% ipython --no-banner

In [1]: import numpy as np

In [2]: from numpy import linalg as LA

In [3]: np.set_printoptions(precision=1, suppress=True, linewidth=120, legacy="1.25")

In [4]: W0 = np.load("arr.npy")

In [5]: W0
Out[5]: 
array([[ 0.9,  0.1,  1.1],
       [ 0.7,  0. , -2.1],
       [ 0.5,  0.1,  0.3],
       [ 0.1,  2.1,  0.3],
       [-0.9,  1.1,  0.4],
       [ 0. ,  0.4,  0.6],
       [ 0.2,  2. ,  0.3],
       [ 1.1,  0.4,  0. ]])

In [6]: print(LA.svd(W0, compute_uv=False))
[3.3 2.4 1.9]

In [7]: W0.mean(axis=0)
Out[7]: array([0.3, 0.8, 0.1])

In [8]: W0 - W0[0]
Out[8]: 
array([[ 0. ,  0. ,  0. ],
       [-0.2, -0.1, -3.2],
       [-0.4,  0. , -0.8],
       [-0.8,  2. , -0.8],
       [-1.8,  1. , -0.7],
       [-0.9,  0.3, -0.5],
       [-0.7,  1.9, -0.8],
       [ 0.2,  0.3, -1.1]])

In [9]: F = np.loadtxt("a.csv", delimiter=",")

In [10]: F
Out[10]: 
array([[0., 5., 4., 2., 4., 3., 2., 5., 4.],
       [5., 2., 4., 4., 0., 3., 3., 2., 1.],
       [4., 4., 6., 1., 4., 1., 2., 5., 6.],
       [2., 4., 1., 0., 2., 4., 0., 4., 2.],
       [4., 0., 4., 2., 4., 3., 3., 3., 4.],
       [3., 3., 1., 4., 3., 2., 5., 2., 1.],
       [2., 3., 2., 0., 3., 5., 6., 6., 4.],
       [5., 2., 5., 4., 3., 2., 6., 6., 3.],
       [4., 1., 6., 2., 4., 1., 4., 3., 6.]])

In [11]: ev, vecs = LA.eigh(F)

In [12]: LA.eigvalsh(F + 5 * np.eye(9))
Out[12]: array([-2.9,  1.1,  2.8,  5.1,  6.9,  7.9,  9.8, 12.1, 34.2])

In [13]: np.abs(vecs[:, -1])
Out[13]: array([0.3, 0.3, 0.4, 0.2, 0.3, 0.3, 0.4, 0.4, 0.4])

In [14]: np.abs(vecs[:, -1]).round(6).argmax()
Out[14]: 7

In [15]: np.round(vecs @ np.diag(ev) @ vecs.T, 1) + 0
Out[15]: 
array([[0., 5., 4., 2., 4., 3., 2., 5., 4.],
       [5., 2., 4., 4., 0., 3., 3., 2., 1.],
       [4., 4., 6., 1., 4., 1., 2., 5., 6.],
       [2., 4., 1., 0., 2., 4., 0., 4., 2.],
       [4., 0., 4., 2., 4., 3., 3., 3., 4.],
       [3., 3., 1., 4., 3., 2., 5., 2., 1.],
       [2., 3., 2., 0., 3., 5., 6., 6., 4.],
       [5., 2., 5., 4., 3., 2., 6., 6., 3.],
       [4., 1., 6., 2., 4., 1., 4., 3., 6.]])

In [16]: print((ev > 1e-8).sum(), (ev < -1e-8).sum())
6 3

In [17]: w1 = np.array([[2, 0, 2],
    ...:     [3, 2, 3],
    ...:     [1, 3, 0],
    ...:     [3, 3, 3],
    ...:     [1, 0, 0],
    ...:     [3, 1, 3],
    ...:     [1, 3, 0],
    ...:     [0, 0, 3],
    ...:     [1, 2, 3]])

In [18]: coef = np.array([3, 1, 1])

In [19]: hid = np.maximum(F @ w1 + coef, 0)

In [20]: (hid > 0).astype(int)
Out[20]: 
array([[1, 1, 1],
       [1, 1, 1],
       [1, 1, 1],
       [1, 1, 1],
       [1, 1, 1],
       [1, 1, 1],
       [1, 1, 1],
       [1, 1, 1],
       [1, 1, 1]])

In [21]: (hid > 0).mean(axis=0)
Out[21]: array([1., 1., 1.])

In [22]: basis = np.array([[0, 5, 4], [3, 3, 4], [0, 2, 1]])

In [23]: hid @ basis
Out[23]: 
array([[138., 489., 430.],
       [129., 463., 411.],
       [147., 502., 444.],
       [ 60., 334., 271.],
       [117., 412., 365.],
       [123., 439., 391.],
       [132., 480., 419.],
       [174., 568., 510.],
       [156., 467., 428.]])

In [24]: print(w1 @ basis)
[[ 0 14 10]
 [ 6 27 23]
 [ 9 14 16]
 [ 9 30 27]
 [ 0  5  4]
 [ 3 24 19]
 [ 9 14 16]
 [ 0  6  3]
 [ 6 17 15]]

In [25]: mat = np.load("test6.npy")

In [26]: mat
Out[26]: 
array([[ 1. ,  0. ,  0. ,  0. ,  0. ,  0. ,  0. ,  0. ],
       [ 0. ,  1. ,  0. ,  0. ,  0. ,  0. ,  0. ,  0. ],
       [ 0. ,  0. ,  1. ,  0. ,  0. ,  0. ,  0. ,  0. ],
       [ 0. ,  0. ,  0. , -0.8,  0.7,  0. ,  0. ,  0. ],
       [ 0. ,  0. ,  0. , -0.7, -0.8,  0. ,  0. ,  0. ],
       [ 0. ,  0. ,  0. ,  0. ,  0. ,  1. ,  0. ,  0. ],
       [ 0. ,  0. ,  0. ,  0. ,  0. ,  0. ,  1. ,  0. ],
       [ 0. ,  0. ,  0. ,  0. ,  0. ,  0. ,  0. ,  1. ]])

In [27]: LA.pinv(mat)
Out[27]: 
array([[ 1. ,  0. ,  0. ,  0. ,  0. ,  0. ,  0. ,  0. ],
       [ 0. ,  1. ,  0. ,  0. ,  0. ,  0. ,  0. ,  0. ],
       [ 0. ,  0. ,  1. ,  0. ,  0. ,  0. ,  0. ,  0. ],
       [ 0. ,  0. ,  0. , -0.8, -0.7,  0. ,  0. ,  0. ],
       [ 0. ,  0. ,  0. ,  0.7, -0.8,  0. ,  0. ,  0. ],
       [ 0. ,  0. ,  0. ,  0. ,  0. ,  1. ,  0. ,  0. ],
       [ 0. ,  0. ,  0. ,  0. ,  0. ,  0. ,  1. ,  0. ],
       [ 0. ,  0. ,  0. ,  0. ,  0. ,  0. ,  0. ,  1. ]])

In [28]: print(LA.norm(mat, axis=0))
[1. 1. 1. 1. 1. 1. 1. 1.]

In [29]: m1 = np.loadtxt("data.csv", delimiter=",")

In [30]: m1
Out[30]: 
array([[10.,  5.,  7.,  4.,  9.,  4.,  5.,  6.],
       [ 5.,  0.,  4.,  6.,  2.,  7.,  5.,  5.],
       [ 7.,  4., 10.,  8.,  6.,  3.,  3.,  6.],
       [ 4.,  6.,  8.,  8.,  6.,  3.,  3.,  4.],
       [ 9.,  2.,  6.,  6.,  8.,  9.,  5.,  0.],
       [ 4.,  7.,  3.,  3.,  9.,  8.,  5.,  5.],
       [ 5.,  5.,  3.,  3.,  5.,  5., 10.,  9.],
       [ 6.,  5.,  6.,  4.,  0.,  5.,  9.,  4.]])

In [31]: np.all(LA.eigvalsh(m1) > 0)
Out[31]: False

In [32]: np.round(LA.eigvalsh(m1).min(), 1)
Out[32]: -8.3

In [33]: ev, vecs = LA.eigh(m1)

In [34]: vec = np.array([-1, 0, -2, -1, 2, 1, 0, 1])

In [35]: LA.eigvalsh(m1[1:, 1:])
Out[35]: array([-7.3, -4.8,  1.4,  2.4,  8.9, 10.5, 36.9])

In [36]: ev, vecs = LA.eigh(m1)

In [37]: ev
Out[37]: array([-8.3, -4.8,  0.6,  1.8,  5.4,  8.9, 10.7, 43.8])

In [38]: LA.eigvalsh(m1 + -1 * np.eye(8))
Out[38]: array([-9.3, -5.8, -0.4,  0.8,  4.4,  7.9,  9.7, 42.8])

In [39]: np.round(vecs @ np.diag(ev) @ vecs.T, 1) + 0
Out[39]: 
array([[10.,  5.,  7.,  4.,  9.,  4.,  5.,  6.],
       [ 5.,  0.,  4.,  6.,  2.,  7.,  5.,  5.],
       [ 7.,  4., 10.,  8.,  6.,  3.,  3.,  6.],
       [ 4.,  6.,  8.,  8.,  6.,  3.,  3.,  4.],
       [ 9.,  2.,  6.,  6.,  8.,  9.,  5.,  0.],
       [ 4.,  7.,  3.,  3.,  9.,  8.,  5.,  5.],
       [ 5.,  5.,  3.,  3.,  5.,  5., 10.,  9.],
       [ 6.,  5.,  6.,  4.,  0.,  5.,  9.,  4.]])

In [40]: LA.svd(m1, compute_uv=False)
Out[40]: array([43.8, 10.7,  8.9,  8.3,  5.4,  4.8,  1.8,  0.6])

In [41]: print((ev > 1e-8).sum(), (ev < -1e-8).sum())
6 2
